In [1]: import numpy as np

In [2]: from numpy import linalg as LA

In [3]: np.set_printoptions(suppress=True, linewidth=200)

In [4]: E = np.array([[-2, 3, 3, -3, -3],
   ...:     [0, 5, 5, -1, -1],
   ...:     [1, 6, 6, 0, 0],
   ...:     [0, 5, 5, -1, -1]])

In [5]: LA.norm(E, axis=1).argmax()
Out[5]: np.int64(2)

In [6]: round(LA.norm(E[3] - E[1]), 2)
Out[6]: np.float64(0.0)

In [7]: np.round(LA.norm(E, axis=1), 2)
Out[7]: array([6.32, 7.21, 8.54, 7.21])

In [8]: K = np.loadtxt("test16.csv", delimiter=",")

In [9]: K
Out[9]: 
array([[ 6.04,  3.  , -0.04, -0.06,  9.06,  2.98, -6.06],
       [ 6.07,  3.06,  9.01,  3.08,  0.06, 11.97, -6.04],
       [ 5.98,  3.03,  9.  ,  2.98,  0.04, 12.03, -6.06],
       [ 8.03, -0.9 ,  7.  , -5.18, -0.08,  2.05, -8.07],
       [ 4.04,  1.95, -0.03,  0.  ,  6.06,  2.08, -3.91],
       [ 7.98, -0.98,  3.96, -5.94,  2.97, -1.01, -7.94],
       [ 5.  ,  0.05,  7.96, -1.02, -3.04,  5.95, -4.96],
       [ 6.99,  1.01, 11.08,  0.  , -3.07,  9.98, -6.98],
       [ 9.95,  0.05,  3.94, -6.05,  5.98, -0.08, -9.99],
       [ 0.1 , -0.02,  8.97,  3.02, -9.02,  9.02, -0.03],
       [ 2.08,  1.03,  9.  ,  3.01, -6.  , 10.  , -1.98]])

In [10]: x0 = np.array([4, 5, 4, 0, 5, 5, 5])

In [11]: K @ np.eye(7)[4]
Out[11]: array([ 9.06,  0.06,  0.04, -0.08,  6.06,  2.97, -3.04, -3.07,  5.98, -9.02, -6.  ])

In [12]: np.sign((K @ x0).round(6))
Out[12]: array([1., 1., 1., 1., 1., 1., 1., 1., 1., 1., 1.])

In [13]: np.round(K @ (2 * x0), 2)
Out[13]: array([137.8 , 211.14, 210.24,  50.24,  93.88,  25.92,  83.68, 153.96,  70.72,  72.06, 119.14])

In [14]: LA.norm(K @ x0) <= LA.norm(K, 2) * LA.norm(x0) + 1e-9
Out[14]: np.True_

In [15]: J = np.loadtxt("dump.csv", delimiter=",")

In [16]: J
Out[16]: 
array([[ 0.5 ,  1.1 ,  0.7 , -2.15],
       [ 0.1 ,  0.1 ,  0.3 , -0.95],
       [ 0.1 ,  1.4 , -0.9 ,  2.77],
       [-0.9 ,  0.9 ,  0.6 , -1.76],
       [ 1.9 , -1.1 , -0.4 ,  1.19],
       [ 1.2 ,  0.1 , -1.1 ,  3.27],
       [-1.  , -0.8 , -1.6 ,  4.82],
       [ 0.3 ,  1.3 ,  0.2 , -0.62],
       [-0.2 ,  0.  , -2.3 ,  6.97],
       [ 0.  ,  0.2 , -0.3 ,  0.89],
       [ 1.5 , -0.3 , -0.3 ,  0.94],
       [-0.2 ,  0.  , -0.3 ,  0.99],
       [ 1.3 ,  0.3 , -0.6 ,  1.79],
       [ 0.5 , -0.8 ,  0.4 , -1.28],
       [ 1.5 ,  0.3 ,  0.9 , -2.58],
       [-1.6 , -0.5 , -0.8 ,  2.31],
       [ 1.3 , -0.1 ,  0.2 , -0.66],
       [ 1.2 ,  0.7 ,  0.2 , -0.55],
       [-1.2 ,  0.8 ,  1.2 , -3.52],
       [-0.6 , -0.6 ,  1.3 , -3.87],
       [-1.2 , -0.7 , -1.2 ,  3.56],
       [ 2.8 ,  1.1 ,  0.3 , -0.87],
       [ 0.5 ,  1.1 ,  2.6 , -7.78],
       [ 0.1 ,  1.3 ,  1.2 , -3.56],
       [-1.4 ,  1.7 ,  0.2 , -0.51],
       [-1.3 , -0.9 ,  0.7 , -2.1 ],
       [-1.  ,  0.3 ,  1.3 , -3.84],
       [ 1.8 ,  0.5 ,  1.7 , -5.14],
       [ 0.4 , -0.8 , -2.4 ,  7.19],
       [ 2.6 , -0.2 ,  0.4 , -1.23],
       [-0.2 , -1.8 , -0.7 ,  2.06]])

In [17]: Ac = J - J.mean(axis=0)

In [18]: evecs = LA.svd(Ac)[2][:3]

In [19]: A2 = Ac - Ac @ evecs.T @ evecs

In [20]: np.round((Ac @ evecs.T).std(axis=0), 2)
Out[20]: array([3.5 , 1.17, 0.77])

In [21]: np.round(A2.std(axis=0), 2) + 0
Out[21]: array([0.  , 0.  , 0.01, 0.  ])

In [22]: np.round(np.diag(evecs.T @ evecs), 2)
Out[22]: array([1. , 1. , 0.1, 0.9])

In [23]: D = LA.norm(J[:, None] - J[None], axis=-1)

In [24]: D.mean(axis=1).argmax()
Out[24]: np.int64(22)

In [25]: LA.matrix_rank(D ** 2)
Out[25]: np.int64(6)

In [26]: idx = J[:, 0] > np.median(J[:, 0])

In [27]: r0 = J[idx].mean(axis=0) - J[~idx].mean(axis=0)

In [28]: ((J - J.mean(axis=0)) @ r0 > 0).astype(int)
Out[28]: array([1, 1, 0, 0, 1, 0, 0, 1, 0, 0, 1, 0, 1, 1, 1, 0, 1, 1, 1, 1, 0, 1, 1, 1, 0, 0, 1, 1, 0, 1, 0])

In [29]: r0.round(2)
Out[29]: array([ 1.94,  0.13,  0.27, -0.83])

In [30]: round(float((((J - J.mean(axis=0)) @ r0 > 0) == idx).mean()), 2)
Out[30]: 0.77
